In [1]: import numpy as np

In [2]: import numpy.linalg as la

In [3]: np.set_printoptions(precision=3, suppress=True, linewidth=160)

In [4]: tidy = lambda a: np.round(a, 3) + 0

In [5]: M = np.load("run1.npy")

In [6]: M
Out[6]: 
array([[ 1,  1, -1, -1,  1,  1, -1, -1],
       [ 1, -1, -1,  1, -1,  1,  1, -1],
       [ 1,  1,  1,  1, -1, -1, -1, -1]])

In [7]: other = M / la.norm(M, axis=1, keepdims=True)

In [8]: G = other @ other.T

In [9]: np.degrees(np.arccos(np.clip(G[1, 2], -1, 1)))
Out[9]: np.float64(90.0)

In [10]: tidy(G[1])
Out[10]: array([0., 1., 0.])

In [11]: tidy(G)
Out[11]: 
array([[1., 0., 0.],
       [0., 1., 0.],
       [0., 0., 1.]])

In [12]: (np.abs(G) > 0.9).astype(int)
Out[12]: 
array([[1, 0, 0],
       [0, 1, 0],
       [0, 0, 1]])

In [13]: t = np.radians(180)

In [14]: r_ = np.eye(8)

In [15]: r_[1, 1] = r_[5, 5] = np.cos(t)

In [16]: r_[1, 5], r_[5, 1] = -np.sin(t), np.sin(t)

In [17]: tidy(r_)
Out[17]: 
array([[ 1.,  0.,  0.,  0.,  0.,  0.,  0.,  0.],
       [ 0., -1.,  0.,  0.,  0.,  0.,  0.,  0.],
       [ 0.,  0.,  1.,  0.,  0.,  0.,  0.,  0.],
       [ 0.,  0.,  0.,  1.,  0.,  0.,  0.,  0.],
       [ 0.,  0.,  0.,  0.,  1.,  0.,  0.,  0.],
       [ 0.,  0.,  0.,  0.,  0., -1.,  0.,  0.],
       [ 0.,  0.,  0.,  0.,  0.,  0.,  1.,  0.],
       [ 0.,  0.,  0.,  0.,  0.,  0.,  0.,  1.]])

In [18]: other = M @ r_.T

In [19]: np.allclose(M @ M.T, other @ other.T)
Out[19]: True

In [20]: tidy(other)
Out[20]: 
array([[ 1., -1., -1., -1.,  1., -1., -1., -1.],
       [ 1.,  1., -1.,  1., -1., -1.,  1., -1.],
       [ 1., -1.,  1.,  1., -1.,  1., -1., -1.]])

In [21]: r0, v = other[0], other[2]

In [22]: r0 @ r0
Out[22]: np.float64(8.0)

In [23]: tidy(r0 @ v)
Out[23]: np.float64(0.0)

In [24]: p = (r0 @ v) / (r0 @ r0) * r0

In [25]: la.matrix_rank(np.outer(r0, v))
Out[25]: np.int64(1)

In [26]: tidy((v - p) @ r0)
Out[26]: np.float64(0.0)

In [27]: tidy(v - p)
Out[27]: array([ 1., -1.,  1.,  1., -1.,  1., -1., -1.])

In [28]: tidy(np.outer(r0, v))
Out[28]: 
array([[ 1., -1.,  1.,  1., -1.,  1., -1., -1.],
       [-1.,  1., -1., -1.,  1., -1.,  1.,  1.],
       [-1.,  1., -1., -1.,  1., -1.,  1.,  1.],
       [-1.,  1., -1., -1.,  1., -1.,  1.,  1.],
       [ 1., -1.,  1.,  1., -1.,  1., -1., -1.],
       [-1.,  1., -1., -1.,  1., -1.,  1.,  1.],
       [-1.,  1., -1., -1.,  1., -1.,  1.,  1.],
       [-1.,  1., -1., -1.,  1., -1.,  1.,  1.]])
